In [1]: import numpy as np

In [2]: np.set_printoptions(precision=4, suppress=True, linewidth=120)

In [3]: K = np.loadtxt("block5.csv", delimiter=",")

In [4]: print(K)
[[ 0.7509 -1.4212 -0.8103]
 [ 2.212  -4.3323 -2.2221]
 [-0.3219  0.6718  0.3876]
 [-0.1251  0.2218  0.18  ]
 [-2.3297  4.6194  2.2988]
 [ 0.1964 -0.3998 -0.1842]
 [-1.0847  1.8832  1.0304]
 [ 0.6984 -1.4639 -0.7174]
 [-0.3848  0.4622  0.2637]
 [ 1.201  -2.4546 -1.2286]
 [ 1.6049 -3.1398 -1.5286]
 [-0.1318  0.3814  0.1652]
 [ 0.5745 -1.1372 -0.5005]
 [-2.3454  4.7768  2.3574]
 [-0.6704  1.4802  0.7242]
 [-0.6912  1.3724  0.6759]
 [-2.1084  4.172   2.152 ]
 [-1.8165  3.4368  1.7527]
 [ 0.7255 -1.3816 -0.7286]
 [ 1.3283 -2.5451 -1.2509]
 [-1.9639  4.0192  2.0222]
 [ 0.71   -1.467  -0.7307]
 [ 0.3523 -0.4629 -0.2713]
 [ 0.3203 -0.7523 -0.3292]
 [-0.1882  0.4213  0.2233]
 [-0.7121  1.501   0.741 ]]

In [5]: x0 = np.array([2, -4, 3])

In [6]: target = K @ x0

In [7]: print(np.round(np.linalg.pinv(K) @ K, 4) + 0)
[[1. 0. 0.]
 [0. 1. 0.]
 [0. 0. 1.]]

In [8]: print(np.linalg.lstsq(K, target)[0])
[ 2. -4.  3.]

In [9]: rng = np.random.default_rng(627170)

In [10]: target = target + 0.3 * rng.normal(size=26)

In [11]: print(target)
[  4.6063  15.4373  -1.6637  -0.7722 -16.1809   1.2522  -6.7773   5.671   -1.7603   8.9262  11.3816  -1.2181   3.8316
 -16.6667  -5.0905  -4.398  -14.5621 -12.2183   4.8331   9.1751 -14.1458   5.0777   1.7778   3.0274  -1.6345  -5.2952]

In [12]: coef, *_ = np.linalg.lstsq(K, target)

In [13]: print(coef)
[ 1.5664 -4.0044  2.5162]

In [14]: W0 = np.loadtxt("data.csv", delimiter=",")

In [15]: print(W0)
[[ 1.1984  3.453   1.2111  2.467 ]
 [-2.9153 -3.2058  0.7876  1.2739]
 [-2.4786 -6.9532 -0.9339 -1.3796]
 [ 3.9606 15.4615  3.623   7.0425]]

In [16]: f, g = W0[3], W0[2]

In [17]: print(round(float(f @ g), 4))
-130.423

In [18]: pr = (f @ g) / (f @ f) * f

In [19]: print(np.round((g - pr) @ f, 4))
0.0

In [20]: print(g - pr)
[-0.8515 -0.6013  0.5545  1.5136]

In [21]: print(np.linalg.matrix_rank(np.outer(f, g)))
1

In [22]: print(round(float(np.einsum("ij,ji->", W0, W0)), 4))
74.0307

In [23]: print(np.einsum("ii->", W0))
4.1012

In [24]: print(round(np.linalg.det(2 * W0), 4), round(np.linalg.det(W0), 4))
163.8282 10.2393

In [25]: print(np.poly(W0))
[  1.      -4.1012 -28.6054  20.5526  10.2393]

In [26]: print(np.round(np.linalg.det(W0[::-1]), 4))
10.2393

In [27]: print(np.kron(np.eye(2, dtype=int), W0))
[[ 1.1984  3.453   1.2111  2.467   0.      0.      0.      0.    ]
 [-2.9153 -3.2058  0.7876  1.2739 -0.     -0.      0.      0.    ]
 [-2.4786 -6.9532 -0.9339 -1.3796 -0.     -0.     -0.     -0.    ]
 [ 3.9606 15.4615  3.623   7.0425  0.      0.      0.      0.    ]
 [ 0.      0.      0.      0.      1.1984  3.453   1.2111  2.467 ]
 [-0.     -0.      0.      0.     -2.9153 -3.2058  0.7876  1.2739]
 [-0.     -0.     -0.     -0.     -2.4786 -6.9532 -0.9339 -1.3796]
 [ 0.      0.      0.      0.      3.9606 15.4615  3.623   7.0425]]

In [28]: print(round(np.abs(np.linalg.eigvals(W0)).max(), 4))
7.5183

In [29]: print((W0 + W0.T) / 2)
[[ 1.1984  0.2689 -0.6338  3.2138]
 [ 0.2689 -3.2058 -3.0828  8.3677]
 [-0.6338 -3.0828 -0.9339  1.1217]
 [ 3.2138  8.3677  1.1217  7.0425]]

In [30]: print(np.trace(W0))
4.1012

In [31]: W0.inv()
Traceback (most recent call last):
  Cell In[31], line 1
    W0.inv()
AttributeError: 'numpy.ndarray' object has no attribute 'inv'


In [32]: print((W0 - W0.T) / 2)
[[ 0.      3.1841  1.8449 -0.7468]
 [-3.1841  0.      3.8704 -7.0938]
 [-1.8449 -3.8704  0.     -2.5013]
 [ 0.7468  7.0938  2.5013  0.    ]]

In [33]: B = np.linalg.inv(W0)

In [34]: print(np.linalg.inv(B))
[[ 1.1984  3.453   1.2111  2.467 ]
 [-2.9153 -3.2058  0.7876  1.2739]
 [-2.4786 -6.9532 -0.9339 -1.3796]
 [ 3.9606 15.4615  3.623   7.0425]]

In [35]: print((np.abs(B) > 1e-9).astype(int))
[[1 1 1 1]
 [1 1 1 1]
 [1 1 1 1]
 [1 1 1 1]]

In [36]: lab = rng.permutation(4)

In [37]: print(lab)
[0 3 2 1]

In [38]: B = W0[lab][:, lab]

In [39]: print(np.trace(B))
4.1012

In [40]: data = np.abs(np.array([[5, -3, -3, 3], [2, 0, 2, -1], [1, -4, -3, 2], [0, 5, -3, -4]])) + np.eye(4)

In [41]: data = data / data.sum(axis=1, keepdims=True)

In [42]: print(data)
[[0.4    0.2    0.2    0.2   ]
 [0.3333 0.1667 0.3333 0.1667]
 [0.0909 0.3636 0.3636 0.1818]
 [0.     0.3846 0.2308 0.3846]]

In [43]: B = np.array([[-3, 0, -1], [2, 0, 3]])

In [44]: W2 = np.kron(B, data)

In [45]: print(np.linalg.matrix_rank(W2))
8

In [46]: print(W2.shape)
(8, 12)

In [47]: W1 = np.array([[-2, 1, -1, 0], [0, 2, 2, 1], [-1, -2, 0, 1], [1, 2, -1, 2]])

In [48]: coef = np.array([0, 3, 0, 2])

In [49]: hid = np.maximum(data @ W1 + coef, 0)

In [50]: print((hid > 0).astype(int))
[[0 1 0 1]
 [0 1 0 1]
 [0 1 1 1]
 [1 1 1 1]]

In [51]: print(np.linalg.matrix_rank(hid))
4

In [52]: print(hid)
[[0.     3.8    0.     2.8   ]
 [0.     3.3333 0.     2.8333]
 [0.     3.4545 0.4545 3.0909]
 [0.1538 4.0769 0.3846 3.3846]]

In [53]: W2 = np.array([[1, 2, 2], [-3, -2, -2], [-3, 0, 1], [-3, 3, -2]])

In [54]: print((hid @ W2).round(6).argmax(axis=1))
[1 1 1 1]

In [55]: arr = np.array([[1, 3, -3], [5, 2, -4], [5, -2, -3]])

In [56]: arr[2] = arr[1]

In [57]: print(arr)
[[ 1  3 -3]
 [ 5  2 -4]
 [ 5  2 -4]]

In [58]: print(np.argsort(-np.linalg.norm(arr, axis=0).round(6), kind="stable")[:3])
[0 2 1]

In [59]: print([round(float(x), 4) for x in np.linalg.svd(arr, compute_uv=False)[:3]])
[10.1315, 2.5203, 0.0]

In [60]: print(np.linalg.matrix_rank(arr, rtol=0.1))
2

In [61]: print(np.linalg.cond(arr) > 100)
True

In [62]: Uu, sig, Vh = np.linalg.svd(arr)

In [63]: evecs = Vh[:(sig > 1e-8).sum()]

In [64]: x0 = arr[0] + 5 * arr[2] + rng.integers(2) * np.eye(3)[1]

In [65]: print(x0)
[ 26.  14. -23.]

In [66]: print(np.diag(evecs.T @ evecs))
[0.8896 0.6288 0.4816]

In [67]: print(evecs.T @ evecs)
[[ 0.8896 -0.2025 -0.2393]
 [-0.2025  0.6288 -0.4387]
 [-0.2393 -0.4387  0.4816]]

In [68]: print(np.allclose(evecs.T @ evecs @ x0, x0))
False

In [69]: print(round(float(np.linalg.norm(x0 - evecs.T @ evecs @ x0)), 4))
0.6092
